$ python -q
>>> import numpy as np
>>> import numpy.linalg as la
>>> np.set_printoptions(precision=2, suppress=True, linewidth=200, floatmode="fixed")
>>> def tidy(a):
...     return np.round(a, 2) + 0
... 
>>> mat = np.load("dump.npy")
>>> mat
array([[ 3.18,  1.27,  3.20,  8.72],
       [-0.16,  0.17, -0.04, -0.27],
       [ 5.69,  2.39,  0.85,  7.87],
       [ 0.13,  0.52,  0.44,  1.91],
       [ 7.50,  0.93,  3.07, 10.89]])
>>> x0 = np.array([4, 3, 6, -2])
>>> y = mat @ x0
>>> tidy(la.solve(mat.T @ mat, mat.T @ y))
array([ 4.00,  3.00,  6.00, -2.00])
>>> tidy(la.pinv(mat) @ mat)
array([[1.00, 0.00, 0.00, 0.00],
       [0.00, 1.00, 0.00, 0.00],
       [0.00, 0.00, 1.00, 0.00],
       [0.00, 0.00, 0.00, 1.00]])
>>> tidy(y)
array([18.29,  0.17, 19.29,  0.90, 29.43])
>>> rng = np.random.default_rng(823865)
>>> y = y + 0.02 * rng.normal(size=5)
>>> tidy(y)
array([18.29,  0.16, 19.27,  0.90, 29.43])
>>> c, *_ = la.lstsq(mat, y)
>>> tidy(la.norm(y - mat @ c))
np.float64(0.01)
>>> [round(float(la.norm(la.solve(mat.T @ mat + lam * np.eye(4), mat.T @ y))), 2) for lam in (0, 1, 10, 100)]
[8.05, 2.49, 2.03, 1.61]
>>> c.round()
array([ 4.00,  3.00,  6.00, -2.00])
>>> t3 = np.stack([mat, 3 * mat, mat[::-1]])
>>> tidy(la.norm(t3, axis=(1, 2)))
array([19.70, 59.10, 19.70])
>>> la.matrix_rank(t3.reshape(3, -1))
np.int64(2)
>>> la.matrix_rank(t3)
array([4, 4, 4])
>>> Q, r_ = la.qr(mat)
>>> np.allclose(r_.T @ r_, mat.T @ mat)
True
>>> tidy(r_)
array([[ -9.94,  -2.48,  -3.83, -15.54],
       [  0.00,  -1.53,   0.22,  -1.57],
       [  0.00,   0.00,   2.42,   3.99],
       [  0.00,   0.00,   0.00,  -0.57]])
>>> w1 = np.array([[2, 1, 1, 2], [1, 0, 1, 2], [0, 2, 0, 1], [0, 1, 1, 1]])
>>> c = np.array([0, 1, 0, 0])
>>> hid = np.maximum(mat @ w1 + c, 0)
>>> (hid > 0).mean(axis=0)
array([0.80, 1.00, 0.80, 0.80])
>>> Z = np.array([[0, 1, 1], [1, 1, 1], [1, 0, 0], [2, 1, 1]])
>>> (hid @ Z).round(6).argmax(axis=1)
array([0, 0, 0, 0, 0])
>>> tidy(hid @ Z)
array([[ 74.11,  47.75,  47.75],
       [  0.49,   0.49,   0.49],
       [ 81.97,  54.91,  54.91],
       [ 13.78,   8.35,   8.35],
       [106.49,  72.28,  72.28]])
>>> out = np.array([[3, -2, 1], [3, -1, -3], [0, 1, -2], [0, 2, 1]])
>>> np.vstack([mat, out.T]).shape
(8, 4)
>>> la.matrix_rank(mat @ out)
np.int64(3)
>>> W0 = np.load("sample6.npy")
>>> W0
array([[  0,  -2,  -3,   2],
       [ -1,  -2,  -4,   1],
       [  0,  -2,  -4,  -1],
       [  1,  -2,  -6,  -1],
       [  0,   0,  -9,  -2],
       [  0,   1,  -7,   1],
       [  3,   2,  -4,   2],
       [  6,  -1,  -6,   0],
       [  9,  -1,  -7,   1],
       [  9,   1,  -8,   1],
       [ 12,   2, -10,   0],
       [ 12,  -1, -13,  -2],
       [ 15,  -4, -16,  -5],
       [ 17,  -3, -19,  -7],
       [ 18,  -6, -19,  -6],
       [ 18,  -3, -18,  -9],
       [ 21,  -2, -15, -10],
       [ 24,  -3, -13, -11],
       [ 21,   0, -15, -12],
       [ 19,  -1, -12, -14],
       [ 19,  -1, -14, -16],
       [ 21,  -3, -12, -15],
       [ 22,  -4, -11, -18],
       [ 23,  -2, -11, -21],
       [ 20,  -5,  -8, -23],
       [ 23,  -7,  -8, -26],
       [ 21,  -7,  -8, -23],
       [ 19,  -9, -10, -23]])
>>> out = np.c_[W0[:, :2] @ np.array([[1, 8], [3, 9]]), np.array([0, 0, -2, -2, 2, -2, -1, -1, 1, 2, 2, -2, -1, 0, -2, -1, 1, -2, -1, 0, 2, 0, -1, -2, 2, 2, 2, 0])]
>>> out
array([[ -6, -18,   0],
       [ -7, -26,   0],
       [ -6, -18,  -2],
       [ -5, -10,  -2],
       [  0,   0,   2],
       [  3,   9,  -2],
       [  9,  42,  -1],
       [  3,  39,  -1],
       [  6,  63,   1],
       [ 12,  81,   2],
       [ 18, 114,   2],
       [  9,  87,  -2],
       [  3,  84,  -1],
       [  8, 109,   0],
       [  0,  90,  -2],
       [  9, 117,  -1],
       [ 15, 150,   1],
       [ 15, 165,  -2],
       [ 21, 168,  -1],
       [ 16, 143,   0],
       [ 16, 143,   2],
       [ 12, 141,   0],
       [ 10, 140,  -1],
       [ 17, 166,  -2],
       [  5, 115,   2],
       [  2, 121,   2],
       [  0, 105,   2],
       [ -8,  71,   0]])
>>> tidy(la.norm(out - W0 @ la.lstsq(W0, out)[0], axis=0))
array([0.00, 0.00, 7.43])
>>> tidy(la.norm(la.qr(W0)[0].T @ out, axis=0) ** 2 / ((out ** 2).sum(axis=0) + 1e-12))
array([1.00, 1.00, 0.14])
>>> la.matrix_rank(out)
np.int64(3)
>>> la.matrix_rank(np.c_[W0, out])
np.int64(5)
